$ python -q
>>> import numpy as np
>>> np.set_printoptions(precision=2, suppress=True, linewidth=100)
>>> E = np.loadtxt("arr.csv", delimiter=",")
>>> E
array([[  1.22,   1.51,   0.81,  -0.53],
       [  3.54,  -1.73,   1.07,  -0.52],
       [  6.62,  -4.83,  -0.51,  -0.48],
       [  5.29,  -1.  ,  -0.22,  -2.79],
       [ -6.17,  -0.19,  -1.97,   0.94],
       [  0.49,   2.42,   0.06,  -0.1 ],
       [-10.5 ,   2.95,   0.9 ,   1.56],
       [ -3.36,   0.28,   0.3 ,   0.5 ],
       [ -2.43,   1.98,  -0.87,  -0.43],
       [  3.83,   4.88,   0.82,   1.01],
       [  1.4 ,  -1.88,  -0.04,  -0.11]])
>>> u = np.array([-3, 3])
>>> np.polyval(u, E[8])
array([10.29, -2.94,  5.61,  4.29])
>>> np.convolve(E[8], u)
array([  7.29, -13.23,   8.55,  -1.32,  -1.29])
>>> np.correlate(E[8], E[4], "full")
array([ -2.28,   6.65,  -4.26,  15.93, -11.2 ,   5.45,   2.65])
>>> M = np.load("data.npy")
>>> M
array([[ 8, -8,  0,  0,  0,  0],
       [ 6,  1,  0,  0,  0,  0],
       [-5, -3,  0,  0,  0,  0],
       [ 0,  0,  8, -8,  0,  0],
       [ 0,  0,  6,  1,  0,  0],
       [ 0,  0, -5, -3,  0,  0],
       [ 0,  0,  0,  0,  8, -8],
       [ 0,  0,  0,  0,  6,  1],
       [ 0,  0,  0,  0, -5, -3]])
>>> x = np.array([3, 5, 3, 1, 2, 2])
>>> y = M @ x
>>> np.linalg.solve(M.T @ M, M.T @ y)
array([3., 5., 3., 1., 2., 2.])
>>> np.round(np.linalg.pinv(M) @ M, 2) + 0
array([[1., 0., 0., 0., 0., 0.],
       [0., 1., 0., 0., 0., 0.],
       [0., 0., 1., 0., 0., 0.],
       [0., 0., 0., 1., 0., 0.],
       [0., 0., 0., 0., 1., 0.],
       [0., 0., 0., 0., 0., 1.]])
>>> y
array([-16,  23, -30,  16,  19, -18,   0,  14, -16])
>>> rng = np.random.default_rng(1383)
>>> y = y + 0.1 * rng.normal(size=9)
>>> y
array([-16.12,  22.99, -30.03,  15.95,  19.05, -17.85,   0.07,  13.88, -16.14])
>>> b, *_ = np.linalg.lstsq(M, y)
>>> round(float(np.linalg.norm(y - M @ b)), 2)
0.24
>>> [round(float(np.linalg.norm(np.linalg.solve(M.T @ M + lam * np.eye(6), M.T @ y))), 2) for lam in (0, 1, 10, 100)]
[7.22, 7.08, 6.08, 2.64]
>>> np.round(M.T @ (y - M @ b), 2) + 0
array([0., 0., 0., 0., 0., 0.])
>>> other = np.c_[M[:, :2] @ np.array([[0, -7], [-9, 8]]), np.array([1, 1, 3, 2, 3, 2, 0, 3, 3])]
>>> other
array([[  72, -120,    1],
       [  -9,  -34,    1],
       [  27,   11,    3],
       [   0,    0,    2],
       [   0,    0,    3],
       [   0,    0,    2],
       [   0,    0,    0],
       [   0,    0,    3],
       [   0,    0,    3]])
>>> np.linalg.matrix_rank(np.c_[M, other])
np.int64(7)
>>> proj = M @ np.linalg.solve(M.T @ M, M.T)
>>> np.linalg.matrix_rank(np.eye(9) - proj)
np.int64(3)
>>> np.round(np.trace(proj), 2)
np.float64(6.0)
>>> M.ravel(order="F")
array([ 8,  6, -5,  0,  0,  0,  0,  0,  0, -8,  1, -3,  0,  0,  0,  0,  0,  0,  0,  0,  0,  8,  6,
       -5,  0,  0,  0,  0,  0,  0, -8,  1, -3,  0,  0,  0,  0,  0,  0,  0,  0,  0,  8,  6, -5,  0,
        0,  0,  0,  0,  0, -8,  1, -3])
>>> M.reshape(9, 7)
Traceback (most recent call last):
  File "<python-input-29>", line 1, in <module>
    M.reshape(9, 7)
    ~~~~~~~~~^^^^^^
ValueError: cannot reshape array of size 54 into shape (9,7)
>>> t3 = M.reshape(9, 2, -1)
>>> t3.shape
(9, 2, 3)
>>> np.einsum("ihd,jhd->hij", t3, t3).shape
(2, 9, 9)
>>> t3.sum(axis=1)
array([[ 8, -8,  0],
       [ 6,  1,  0],
       [-5, -3,  0],
       [-8,  0,  8],
       [ 1,  0,  6],
       [-3,  0, -5],
       [ 0,  8, -8],
       [ 0,  6,  1],
       [ 0, -5, -3]])
>>> sig = 5 * 0.2 ** np.arange(3)
>>> q, _ = np.linalg.qr(np.array([[-0.5, -0.3, 0.1], [0.0, 0.3, 0.9], [-0.6, -0.7, -0.2]]))
>>> data = rng.normal(size=(27, 3)) * sig @ q
>>> data
array([[ 5.31,  4.45,  4.74],
       [ 1.12,  0.62,  0.87],
       [-2.4 , -0.62, -2.77],
       [ 0.22,  0.37,  0.55],
       [ 1.88,  0.69,  2.88],
       [ 2.66,  0.62,  3.26],
       [ 0.06,  0.13, -0.73],
       [-5.19, -2.13, -5.56],
       [-4.66, -2.77, -4.85],
       [-5.13, -3.43, -4.75],
       [ 5.72,  3.63,  5.34],
       [ 0.8 ,  0.7 ,  0.9 ],
       [-4.48, -2.91, -4.18],
       [-2.56, -3.18, -1.26],
       [-1.52, -0.65, -1.34],
       [ 0.05, -1.31,  0.88],
       [-4.5 , -2.58, -4.51],
       [-3.3 , -2.29, -2.41],
       [ 4.03,  2.42,  4.37],
       [ 1.61,  1.07,  1.55],
       [ 2.91,  1.92,  3.41],
       [ 0.55,  0.88,  0.29],
       [-3.47, -2.35, -3.43],
       [ 5.53,  3.65,  5.48],
       [-6.89, -4.59, -6.54],
       [ 2.13,  0.58,  2.84],
       [ 2.39,  1.97,  2.3 ]])
>>> proj = data @ np.linalg.solve(data.T @ data, data.T)
>>> np.round(np.linalg.eigvalsh(proj), 2) + 0
array([0., 0., 0., 0., 0., 0., 0., 0., 0., 0., 0., 0., 0., 0., 0., 0., 0., 0., 0., 0., 0., 0., 0.,
       0., 1., 1., 1.])
>>> np.diag(proj)
array([0.21, 0.03, 0.1 , 0.08, 0.2 , 0.13, 0.18, 0.23, 0.08, 0.09, 0.12, 0.02, 0.07, 0.27, 0.06,
       0.17, 0.07, 0.19, 0.09, 0.01, 0.15, 0.03, 0.04, 0.1 , 0.15, 0.09, 0.06])
>>> round(float(np.trace(proj)), 2)
3.0
>>> proj @ data[:, 2]
array([ 4.74,  0.87, -2.77,  0.55,  2.88,  3.26, -0.73, -5.56, -4.85, -4.75,  5.34,  0.9 , -4.18,
       -1.26, -1.34,  0.88, -4.51, -2.41,  4.37,  1.55,  3.41,  0.29, -3.43,  5.48, -6.54,  2.84,
        2.3 ])
>>> D = np.linalg.norm(data[:, None] - data[None], axis=-1)
>>> np.flatnonzero(D[5] < D.mean() / 2)
array([ 1,  4,  5, 11, 18, 19, 20, 25, 26])
>>> np.unravel_index(D.round(6).argmax(), D.shape)
(np.int64(10), np.int64(24))
>>> (D + 1e9 * np.eye(27)).round(6).argmin(axis=1)
array([10, 11, 14, 21, 25, 25,  3,  8, 16,  8, 23,  1, 16, 17,  2,  3,  8, 22, 20,  1, 26,  3, 17,
       10,  9,  4, 20])
>>> D[:5, :5]
array([[ 0.  ,  6.86, 11.9 ,  7.75,  5.42],
       [ 6.86,  0.  ,  5.22,  0.99,  2.14],
       [11.9 ,  5.22,  0.  ,  4.35,  7.21],
       [ 7.75,  0.99,  4.35,  0.  ,  2.87],
       [ 5.42,  2.14,  7.21,  2.87,  0.  ]])
>>> D.shape
(27, 27)
>>> cen = data - data.mean(axis=0)
>>> evecs = np.linalg.svd(cen)[2][:1]
>>> other = cen - cen @ evecs.T @ evecs
>>> np.diag(evecs.T @ evecs)
array([0.42, 0.17, 0.41])
>>> (cen @ evecs.T).std(axis=0)
array([5.47])
>>> np.linalg.norm(other, axis=1).round(6).argmax()
np.int64(13)
>>> round(np.linalg.norm(other) / np.linalg.norm(cen), 2)
np.float64(0.14)
>>> q, Rm = np.linalg.qr(data)
>>> q.round(2) + 0
array([[-0.29,  0.34, -0.13],
       [-0.06, -0.03,  0.16],
       [ 0.13,  0.28, -0.09],
       [-0.01,  0.07, -0.27],
       [-0.1 , -0.15, -0.41],
       [-0.14, -0.33,  0.01],
       [ 0.  ,  0.03,  0.42],
       [ 0.28,  0.35, -0.15],
       [ 0.25,  0.05,  0.1 ],
       [ 0.28, -0.06, -0.09],
       [-0.31,  0.  ,  0.14],
       [-0.04,  0.06, -0.14],
       [ 0.24, -0.02, -0.09],
       [ 0.14, -0.48, -0.15],
       [ 0.08,  0.1 , -0.2 ],
       [ 0.  , -0.41,  0.02],
       [ 0.24,  0.08, -0.04],
       [ 0.18, -0.06, -0.39],
       [-0.22, -0.04, -0.19],
       [-0.09,  0.02,  0.  ],
       [-0.16,  0.03, -0.35],
       [-0.03,  0.16, -0.05],
       [ 0.19, -0.05,  0.07],
       [-0.3 ,  0.05, -0.09],
       [ 0.37, -0.07, -0.04],
       [-0.12, -0.24, -0.15],
       [-0.13,  0.14, -0.14]])
>>> np.abs(np.diag(Rm))
array([18.5 ,  3.25,  1.75])
>>> feats = np.array([[2, 1, 1, 2, 2, 0],
...     [1, 1, 0, 0, 1, 0],
...     [2, 1, 0, 2, 2, 0],
...     [1, 1, 1, 2, 1, 1],
...     [2, 0, 0, 2, 0, 1],
...     [2, 0, 2, 1, 1, 2]])
>>> feats
array([[2, 1, 1, 2, 2, 0],
       [1, 1, 0, 0, 1, 0],
       [2, 1, 0, 2, 2, 0],
       [1, 1, 1, 2, 1, 1],
       [2, 0, 0, 2, 0, 1],
       [2, 0, 2, 1, 1, 2]])
>>> np.count_nonzero(feats)
np.int64(26)
>>> feats.mean(axis=0)
array([1.67, 0.67, 0.67, 1.5 , 1.17, 0.67])
>>> feats.shape
(6, 6)
>>> np.abs(feats).max()
np.int64(2)
>>> np.diff(feats, axis=0)
array([[-1,  0, -1, -2, -1,  0],
       [ 1,  0,  0,  2,  1,  0],
       [-1,  0,  1,  0, -1,  1],
       [ 1, -1, -1,  0, -1,  0],
       [ 0,  0,  2, -1,  1,  1]])
>>> other = feats / np.linalg.norm(feats, axis=1, keepdims=True)
>>> G = other @ other.T
>>> G
array([[1.  , 0.77, 0.96, 0.89, 0.71, 0.71],
       [0.77, 1.  , 0.8 , 0.58, 0.38, 0.46],
       [0.96, 0.8 , 1.  , 0.83, 0.74, 0.59],
       [0.89, 0.58, 0.83, 1.  , 0.78, 0.8 ],
       [0.71, 0.38, 0.74, 0.78, 1.  , 0.71],
       [0.71, 0.46, 0.59, 0.8 , 0.71, 1.  ]])
>>> (np.abs(G) > 0.9).astype(int)
array([[1, 0, 1, 0, 0, 0],
       [0, 1, 0, 0, 0, 0],
       [1, 0, 1, 0, 0, 0],
       [0, 0, 0, 1, 0, 0],
       [0, 0, 0, 0, 1, 0],
       [0, 0, 0, 0, 0, 1]])
>>> (G - 2 * np.eye(6)).round(6).argmax(axis=1)
array([2, 2, 0, 0, 3, 3])
>>> np.argwhere(np.triu(np.abs(G) > 0.95, 1))
array([[0, 2]])
>>> np.linalg.norm(other, axis=1)
array([1., 1., 1., 1., 1., 1.])
>>> x = np.array([1, -2, -5, -4, -5, 0])
>>> feats * x
array([[  2,  -2,  -5,  -8, -10,   0],
       [  1,  -2,   0,   0,  -5,   0],
       [  2,  -2,   0,  -8, -10,   0],
       [  1,  -2,  -5,  -8,  -5,   0],
       [  2,   0,   0,  -8,   0,   0],
       [  2,   0, -10,  -4,  -5,   0]])
>>> X = np.array([[-2.0, 0.6, -0.8],
...     [-1.7, -1.2, 0.8],
...     [1.0, -0.7, -0.8],
...     [-1.0, -0.4, -0.7],
...     [-0.6, -1.1, -2.8],
...     [-1.1, -0.3, 1.1]])
>>> X
array([[-2. ,  0.6, -0.8],
       [-1.7, -1.2,  0.8],
       [ 1. , -0.7, -0.8],
       [-1. , -0.4, -0.7],
       [-0.6, -1.1, -2.8],
       [-1.1, -0.3,  1.1]])
>>> x = np.array([4, -5, -4])
>>> y = X @ x
>>> b, lr = np.zeros(3), 1 / np.linalg.norm(X, 2) ** 2
>>> for i in range(20):
...     b -= lr * X.T @ (X @ b - y)
...     if i % 5 == 0: print(i, round(np.linalg.norm(X @ b - y), 2))
... 
0 6.77
5 1.57
10 0.41
15 0.11
>>> b
array([ 4.  , -4.98, -4.  ])
